% ipython --no-banner

In [1]: import numpy as np

In [2]: from numpy import linalg as LA

In [3]: np.set_printoptions(precision=3, suppress=True, linewidth=140)

In [4]: def rnd(a):
   ...:     return np.round(a, 3) + 0
   ...: 

In [5]: W0 = np.load("m.npy")

In [6]: W0
Out[6]: 
array([[ 1,  0,  1, -2, -1, -2, -2,  2],
       [ 0,  4, -4, -2,  4, -2, -2, -2],
       [ 1, -4,  5,  0, -5,  0,  0,  4],
       [-2, -2,  0,  5,  0,  5,  5, -3],
       [-1,  4, -5,  0,  5,  0,  0, -4],
       [-2, -2,  0,  5,  0,  5,  5, -3],
       [-2, -2,  0,  5,  0,  5,  5, -3],
       [ 2, -2,  4, -3, -4, -3, -3,  5]])

In [7]: # symmetric, so the eigenvalues are real

In [8]: ev, evecs = LA.eigh(W0)

In [9]: vec = np.array([0, 2, 0, -1, 1, 2, -1, 2])

In [10]: (np.sign(evecs[:, -1].round(6)) == np.sign(evecs[0, -1].round(6))).astype(int)
Out[10]: array([1, 0, 1, 0, 0, 0, 0, 1])

In [11]: rnd(vec @ W0 @ vec / (vec @ vec)), rnd(ev[0]), rnd(ev[-1])
Out[11]: (np.float64(1.667), np.float64(0.0), np.float64(19.0))

In [12]: rnd(LA.eigvalsh(W0[1:, 1:]))
Out[12]: array([ 0.,  0.,  0.,  0.,  0., 16., 18.])

In [13]: np.abs(W0).sum(axis=1).max(), rnd(np.abs(ev).max())
Out[13]: (np.int64(26), np.float64(19.0))

In [14]: rk = LA.matrix_rank(W0)

In [15]: rk
Out[15]: np.int64(2)

In [16]: ns = LA.svd(W0)[2][rk:].T

In [17]: LA.matrix_rank(W0.T @ W0), LA.matrix_rank(W0 @ W0.T)
Out[17]: (np.int64(2), np.int64(2))

In [18]: [int(LA.matrix_rank(W0[:, :j + 1])) for j in range(8)]
Out[18]: [1, 2, 2, 2, 2, 2, 2, 2]

In [19]: ns.shape
Out[19]: (8, 6)

In [20]: rng = np.random.default_rng(50)

In [21]: idx = rng.permutation(8)

In [22]: idx
Out[22]: array([3, 2, 6, 4, 0, 1, 7, 5])

In [23]: Y = W0[idx][:, idx]

In [24]: np.trace(Y)
Out[24]: np.int64(35)

In [25]: rnd(LA.det(Y)), rnd(LA.det(W0[idx]))
Out[25]: (np.float64(0.0), np.float64(0.0))

In [26]: Uu, s, Vt = LA.svd(W0)

In [27]: np.argmax(s[:-1] / (s[1:] + 1e-6)) + 1
Out[27]: np.int64(2)

In [28]: rnd(s)
Out[28]: array([19., 16.,  0.,  0.,  0.,  0.,  0.,  0.])

In [29]: Y = Uu[:, :2] @ np.diag(s[:2]) @ Vt[:2]

In [30]: rnd(LA.norm(W0 - Y, 2)), rnd(s[2])
Out[30]: (np.float64(0.0), np.float64(0.0))

In [31]: LA.matrix_rank(Y)
Out[31]: np.int64(2)

In [32]: rnd(Y)
Out[32]: 
array([[ 1.,  0.,  1., -2., -1., -2., -2.,  2.],
       [ 0.,  4., -4., -2.,  4., -2., -2., -2.],
       [ 1., -4.,  5.,  0., -5.,  0.,  0.,  4.],
       [-2., -2.,  0.,  5.,  0.,  5.,  5., -3.],
       [-1.,  4., -5.,  0.,  5.,  0.,  0., -4.],
       [-2., -2.,  0.,  5.,  0.,  5.,  5., -3.],
       [-2., -2.,  0.,  5.,  0.,  5.,  5., -3.],
       [ 2., -2.,  4., -3., -4., -3., -3.,  5.]])

In [33]: ev, evecs = LA.eigvalsh(W0)
---------------------------------------------------------------------------
ValueError                                Traceback (most recent call last)
Cell In[33], line 1
----> 1 ev, evecs = LA.eigvalsh(W0)

ValueError: too many values to unpack (expected 2)

In [34]: ev, evecs = LA.eigh(W0)

In [35]: np.unique(ev.round(6) + 0, return_counts=True)[1]
Out[35]: array([6, 1, 1])

In [36]: rnd(evecs @ np.diag(ev) @ evecs.T)
Out[36]: 
array([[ 1.,  0.,  1., -2., -1., -2., -2.,  2.],
       [ 0.,  4., -4., -2.,  4., -2., -2., -2.],
       [ 1., -4.,  5.,  0., -5.,  0.,  0.,  4.],
       [-2., -2.,  0.,  5.,  0.,  5.,  5., -3.],
       [-1.,  4., -5.,  0.,  5.,  0.,  0., -4.],
       [-2., -2.,  0.,  5.,  0.,  5.,  5., -3.],
       [-2., -2.,  0.,  5.,  0.,  5.,  5., -3.],
       [ 2., -2.,  4., -3., -4., -3., -3.,  5.]])

In [37]: (ev > 1e-8).sum(), (ev < -1e-8).sum()
Out[37]: (np.int64(2), np.int64(0))

In [38]: rnd(evecs.T @ W0 @ evecs)
Out[38]: 
array([[ 0.,  0.,  0.,  0.,  0.,  0.,  0.,  0.],
       [ 0.,  0.,  0.,  0.,  0.,  0.,  0.,  0.],
       [ 0.,  0.,  0.,  0.,  0.,  0.,  0.,  0.],
       [ 0.,  0.,  0.,  0.,  0.,  0.,  0.,  0.],
       [ 0.,  0.,  0.,  0.,  0.,  0.,  0.,  0.],
       [ 0.,  0.,  0.,  0.,  0.,  0.,  0.,  0.],
       [ 0.,  0.,  0.,  0.,  0.,  0., 16.,  0.],
       [ 0.,  0.,  0.,  0.,  0.,  0.,  0., 19.]])

In [39]: np.abs(evecs[:, -1]).round(6).argmax()
Out[39]: np.int64(3)

In [40]: rnd(LA.svd(W0, compute_uv=False))
Out[40]: array([19., 16.,  0.,  0.,  0.,  0.,  0.,  0.])

In [41]: F = np.eye(3, dtype=int)[rng.permutation(3)] * np.array([1, 2, 1])

In [42]: F
Out[42]: 
array([[1, 0, 0],
       [0, 2, 0],
       [0, 0, 1]])

In [43]: Y = LA.inv(F)

In [44]: rnd(LA.det(F) * Y)
Out[44]: 
array([[2., 0., 0.],
       [0., 1., 0.],
       [0., 0., 2.]])

In [45]: np.allclose(Y, F.T)
Out[45]: False

In [46]: (np.abs(Y) > 1e-9).astype(int)
Out[46]: 
array([[1, 0, 0],
       [0, 1, 0],
       [0, 0, 1]])

In [47]: rnd(LA.det(F) * LA.det(Y))
Out[47]: np.float64(1.0)
